% python3 -q
>>> import numpy as np
>>> import numpy.linalg as la
>>> np.set_printoptions(suppress=True, linewidth=140)
>>> rng = np.random.default_rng(58938)
>>> M = np.triu(rng.random((11, 11)) < 0.2, 1).astype(int)
>>> M = M + M.T
>>> M
array([[0, 0, 1, 1, 0, 1, 0, 0, 0, 0, 0],
       [0, 0, 0, 0, 0, 0, 1, 1, 0, 0, 0],
       [1, 0, 0, 1, 0, 0, 0, 0, 0, 0, 0],
       [1, 0, 1, 0, 0, 1, 0, 0, 0, 0, 1],
       [0, 0, 0, 0, 0, 0, 0, 1, 0, 0, 1],
       [1, 0, 0, 1, 0, 0, 1, 0, 1, 0, 1],
       [0, 1, 0, 0, 0, 1, 0, 0, 0, 0, 1],
       [0, 1, 0, 0, 1, 0, 0, 0, 0, 1, 1],
       [0, 0, 0, 0, 0, 1, 0, 0, 0, 0, 0],
       [0, 0, 0, 0, 0, 0, 0, 1, 0, 0, 0],
       [0, 0, 0, 1, 1, 1, 1, 1, 0, 0, 0]])
>>> # symmetric
>>> round(float(la.norm(M, 1)), 1), round(float(la.norm(M, np.inf)), 1)
(5.0, 5.0)
>>> np.round(la.norm(M, axis=0), 1)
array([1.7, 1.4, 1.4, 2. , 1.4, 2.2, 1.7, 2. , 1. , 1. , 2.2])
>>> np.round(la.norm(M, 2), 1)
np.float64(3.5)
>>> np.round(la.norm(M, axis=1), 1)
array([1.7, 1.4, 1.4, 2. , 1.4, 2.2, 1.7, 2. , 1. , 1. , 2.2])
>>> np.round(la.norm(M, "nuc"), 1)
np.float64(15.5)
>>> la.norm(M, axis=1).argmax()
np.int64(5)
>>> data = np.array([[1, 1, 1, 1, -1, -1, -1, -1],
...     [1, -1, 1, -1, -1, 1, -1, 1],
...     [1, -1, 1, -1, 1, -1, 1, -1],
...     [1, -1, -1, 1, 1, -1, -1, 1],
...     [1, 1, 1, 1, 1, 1, 1, 1],
...     [1, -1, -1, 1, -1, 1, 1, -1]])
>>> x = np.array([7, -9, -1, -9, -9, -4, -8, -6])
>>> la.norm(data @ x) <= la.norm(data, 2) * la.norm(x) + 1e-9
np.True_
>>> np.einsum("ij,j->i", data, x)
array([ 15,  31,  17,   5, -39,  11])
>>> np.sign((data @ x).round(6))
array([ 1,  1,  1,  1, -1,  1])
>>> data @ x
array([ 15,  31,  17,   5, -39,  11])
